In [1]: import numpy as np

In [2]: import numpy.linalg as la

In [3]: np.set_printoptions(precision=3, suppress=True, linewidth=160)

In [4]: def tidy(a):
   ...:     return np.round(a, 3) + 0
   ...: 

In [5]: mat = np.load("run8.npy")

In [6]: print(mat)
[[ 0.  0. -1. -1. -1.  0.  0.  0. -1. -1.]
 [ 0.  0.  0.  0.  0. -1. -1. -1.  0.  0.]
 [-1.  0.  0. -1. -1.  0.  0.  0. -1. -1.]
 [-1.  0. -1.  0. -1.  0.  0.  0. -1. -1.]
 [-1.  0. -1. -1.  0.  0.  0.  0. -1. -1.]
 [ 0. -1.  0.  0.  0.  0. -1. -1.  0.  0.]
 [ 0. -1.  0.  0.  0. -1.  0. -1.  0.  0.]
 [ 0. -1.  0.  0.  0. -1. -1.  0.  0.  0.]
 [-1.  0. -1. -1. -1.  0.  0.  0.  0. -1.]
 [-1.  0. -1. -1. -1.  0.  0.  0. -1.  0.]]

In [7]: print(mat @ mat)
[[5. 0. 4. 4. 4. 0. 0. 0. 4. 4.]
 [0. 3. 0. 0. 0. 2. 2. 2. 0. 0.]
 [4. 0. 5. 4. 4. 0. 0. 0. 4. 4.]
 [4. 0. 4. 5. 4. 0. 0. 0. 4. 4.]
 [4. 0. 4. 4. 5. 0. 0. 0. 4. 4.]
 [0. 2. 0. 0. 0. 3. 2. 2. 0. 0.]
 [0. 2. 0. 0. 0. 2. 3. 2. 0. 0.]
 [0. 2. 0. 0. 0. 2. 2. 3. 0. 0.]
 [4. 0. 4. 4. 4. 0. 0. 0. 5. 4.]
 [4. 0. 4. 4. 4. 0. 0. 0. 4. 5.]]

In [8]: print(np.flatnonzero(la.matrix_power((mat != 0) + (mat.T != 0) + np.eye(10), 10)[1]))
[1 5 6 7]

In [9]: m1 = np.loadtxt("block8.csv", delimiter=",")

In [10]: print(m1)
[[ 1.94   2.019  1.983  2.91 ]
 [-2.038  2.005  5.954  0.913]
 [ 4.079  4.101  4.031  5.949]
 [-5.975 -2.021  1.968 -5.037]
 [ 4.06   1.015 -1.968  2.97 ]
 [ 0.044 -1.994 -3.998 -2.04 ]
 [-3.919 -1.01   1.947 -2.992]]

In [11]: x = np.array([0, 0, 5, 0])

In [12]: target = m1 @ x

In [13]: print(tidy(la.solve(m1.T @ m1, m1.T @ target)))
[0. 0. 5. 0.]

In [14]: print(tidy(la.pinv(m1) @ m1))
[[1. 0. 0. 0.]
 [0. 1. 0. 0.]
 [0. 0. 1. 0.]
 [0. 0. 0. 1.]]

In [15]: rng = np.random.default_rng(16)

In [16]: target = target + 0.05 * rng.normal(size=7)

In [17]: print(tidy(target))
[  9.885  29.802  20.207   9.892  -9.749 -20.009   9.762]

In [18]: coef, *_ = la.lstsq(m1, target)

In [19]: print(tidy(m1.T @ (target - m1 @ coef)))
[0. 0. 0. 0.]

In [20]: hat = m1 @ la.solve(m1.T @ m1, m1.T)

In [21]: print(tidy(la.eigvalsh(hat)))
[0. 0. 0. 1. 1. 1. 1.]

In [22]: print(np.allclose(hat @ hat, hat))
True

In [23]: print(tidy(hat @ m1[:, 3]))
[ 2.91   0.913  5.949 -5.037  2.97  -2.04  -2.992]

In [24]: print(tidy(np.diag(hat)))
[0.465 0.442 0.685 0.553 0.633 0.841 0.38 ]
